% ipython --no-banner

In [1]: import numpy as np

In [2]: from numpy import linalg as LA

In [3]: np.set_printoptions(precision=3, suppress=True, linewidth=140, legacy="1.25")

In [4]: def rnd(a):
   ...:     return np.round(a, 3) + 0
   ...: 

In [5]: data = np.load("m.npy")

In [6]: data
Out[6]: 
array([[ 0.1  ,  0.4  , -0.2  , -0.5  ,  1.7  , -0.7  ,  0.3  , -1.2  , -0.2  ,  1.4  ,  0.2  ],
       [-0.114,  0.298, -0.099, -0.553, -1.011, -0.671, -0.037,  0.798, -1.444, -1.024, -0.821],
       [ 0.   ,  0.   , -0.2  ,  0.7  , -0.2  , -0.4  ,  1.7  , -0.9  , -1.6  ,  2.6  ,  0.7  ],
       [ 0.1  ,  0.5  ,  0.6  ,  0.6  ,  0.4  ,  0.6  , -0.1  ,  1.6  , -0.4  , -1.7  ,  0.5  ],
       [-0.7  ,  0.5  ,  1.2  , -1.6  , -1.9  , -0.6  ,  1.1  ,  0.6  ,  1.3  , -0.4  ,  0.4  ],
       [-1.4  , -0.5  , -1.7  , -1.1  , -0.3  ,  0.   ,  0.6  ,  1.5  , -1.   , -0.3  ,  0.4  ],
       [ 1.7  , -2.4  ,  2.5  ,  0.7  ,  0.9  , -0.9  , -0.9  ,  1.3  , -1.6  , -0.2  ,  1.   ],
       [-1.2  ,  1.1  , -1.3  , -0.2  ,  2.1  , -0.1  , -0.3  ,  2.2  , -1.6  , -1.4  ,  0.   ],
       [ 0.7  ,  0.5  , -0.8  , -1.7  ,  0.2  , -0.9  , -1.9  ,  1.6  , -1.4  ,  1.6  , -0.6  ],
       [ 1.6  ,  0.1  , -1.2  , -0.6  , -0.9  ,  0.2  , -0.1  ,  1.3  ,  0.   , -1.2  , -1.6  ],
       [-0.4  ,  0.1  , -2.3  ,  0.1  ,  0.   ,  0.2  ,  0.8  , -0.1  ,  1.7  , -1.5  ,  1.2  ],
       [ 0.2  ,  0.1  ,  0.1  , -0.3  , -0.6  , -1.1  ,  0.   ,  0.7  , -1.   , -0.9  , -0.5  ],
       [ 0.   , -1.7  ,  0.3  ,  0.7  , -0.5  , -1.   ,  0.2  , -1.5  , -1.4  , -0.9  ,  0.6  ],
       [-1.   ,  0.   , -1.1  ,  0.3  , -0.9  , -0.8  , -0.2  ,  0.7  , -0.1  ,  1.1  ,  0.7  ]])

In [7]: W1 = np.array([[1, 2],
   ...:     [1, 0],
   ...:     [0, 1],
   ...:     [0, 0],
   ...:     [1, 1],
   ...:     [0, 2],
   ...:     [1, 2],
   ...:     [1, 1],
   ...:     [2, 0],
   ...:     [0, 2],
   ...:     [0, 1]])

In [8]: b = np.array([0, 0])

In [9]: H = np.maximum(data @ W1 + b, 0)

In [10]: rnd(H)
Out[10]: 
array([[0.9, 2.7],
       [0. , 0. ],
       [0. , 7.2],
       [1.7, 0.9],
       [2.2, 0. ],
       [0. , 0. ],
       [0. , 5.1],
       [0.7, 0. ],
       [0. , 0. ],
       [2. , 0. ],
       [3.8, 0. ],
       [0. , 0. ],
       [0. , 0. ],
       [0. , 0. ]])

In [11]: (H > 0).astype(int)
Out[11]: 
array([[1, 1],
       [0, 0],
       [0, 1],
       [1, 1],
       [1, 0],
       [0, 0],
       [0, 1],
       [1, 0],
       [0, 0],
       [1, 0],
       [1, 0],
       [0, 0],
       [0, 0],
       [0, 0]])

In [12]: LA.matrix_rank(H)
Out[12]: 2

In [13]: rnd((H > 0).mean(axis=0))
Out[13]: array([0.429, 0.286])

In [14]: basis = np.array([[0, -2], [1, -2]])

In [15]: (H @ basis).round(6).argmax(axis=1)
Out[15]: array([0, 0, 0, 0, 0, 0, 0, 0, 0, 0, 0, 0, 0, 0])

In [16]: rnd(H @ basis)
Out[16]: 
array([[  2.7,  -7.2],
       [  0. ,   0. ],
       [  7.2, -14.4],
       [  0.9,  -5.2],
       [  0. ,  -4.4],
       [  0. ,   0. ],
       [  5.1, -10.2],
       [  0. ,  -1.4],
       [  0. ,   0. ],
       [  0. ,  -4. ],
       [  0. ,  -7.6],
       [  0. ,   0. ],
       [  0. ,   0. ],
       [  0. ,   0. ]])

In [17]: G = H.T @ H

In [18]: rnd(np.diag(G))
Out[18]: array([27.47, 85.95])

In [19]: rnd(np.trace(G)), rnd((H ** 2).sum())
Out[19]: (113.42, 113.42)

In [20]: rnd(G)
Out[20]: 
array([[27.47,  3.96],
       [ 3.96, 85.95]])

In [21]: mat = np.load("test17.npy")

In [22]: mat
Out[22]: 
array([[-2, -2,  0,  3,  4, 11, -2,  0, -4, -4],
       [-4, -4, -2,  1,  2,  9, -4, -2, -6, -6],
       [-1, -1,  1,  4,  5, 12, -1,  1, -3, -3],
       [-2, -2,  0,  3,  4, 11, -2,  0, -4, -4],
       [-3, -3, -1,  2,  3, 10, -3, -1, -5, -5],
       [-1, -1,  1,  4,  5, 12, -1,  1, -3, -3],
       [-2, -2,  0,  3,  4, 11, -2,  0, -4, -4],
       [-4, -4, -2,  1,  2,  9, -4, -2, -6, -6],
       [-2, -2,  0,  3,  4, 11, -2,  0, -4, -4]])

In [23]: # row 3 repeats row 0

In [24]: x0 = np.array([-2, 4, 2, 0, 3, 2, 9, 7, 0, -5])

In [25]: h = np.maximum(mat @ x0, 0)

In [26]: np.maximum(mat @ x0, 0) - np.maximum(-mat @ x0, 0)
Out[26]: array([32, -8, 52, 32, 12, 52, 32, -8, 32])

In [27]: mat * (h > 1e-9)[:, None]
Out[27]: 
array([[-2, -2,  0,  3,  4, 11, -2,  0, -4, -4],
       [ 0,  0,  0,  0,  0,  0,  0,  0,  0,  0],
       [-1, -1,  1,  4,  5, 12, -1,  1, -3, -3],
       [-2, -2,  0,  3,  4, 11, -2,  0, -4, -4],
       [-3, -3, -1,  2,  3, 10, -3, -1, -5, -5],
       [-1, -1,  1,  4,  5, 12, -1,  1, -3, -3],
       [-2, -2,  0,  3,  4, 11, -2,  0, -4, -4],
       [ 0,  0,  0,  0,  0,  0,  0,  0,  0,  0],
       [-2, -2,  0,  3,  4, 11, -2,  0, -4, -4]])

In [28]: np.maximum(mat @ (3 * x0), 0)
Out[28]: array([ 96,   0, 156,  96,  36, 156,  96,   0,  96])

In [29]: np.flatnonzero(h > 1e-9)
Out[29]: array([0, 2, 3, 4, 5, 6, 8])

In [30]: rnd(np.tanh(mat @ x0))
Out[30]: array([ 1., -1.,  1.,  1.,  1.,  1.,  1., -1.,  1.])

In [31]: mat.T @ h
Out[31]: array([-396, -396,   92,  824, 1068, 2776, -396,   92, -884, -884])
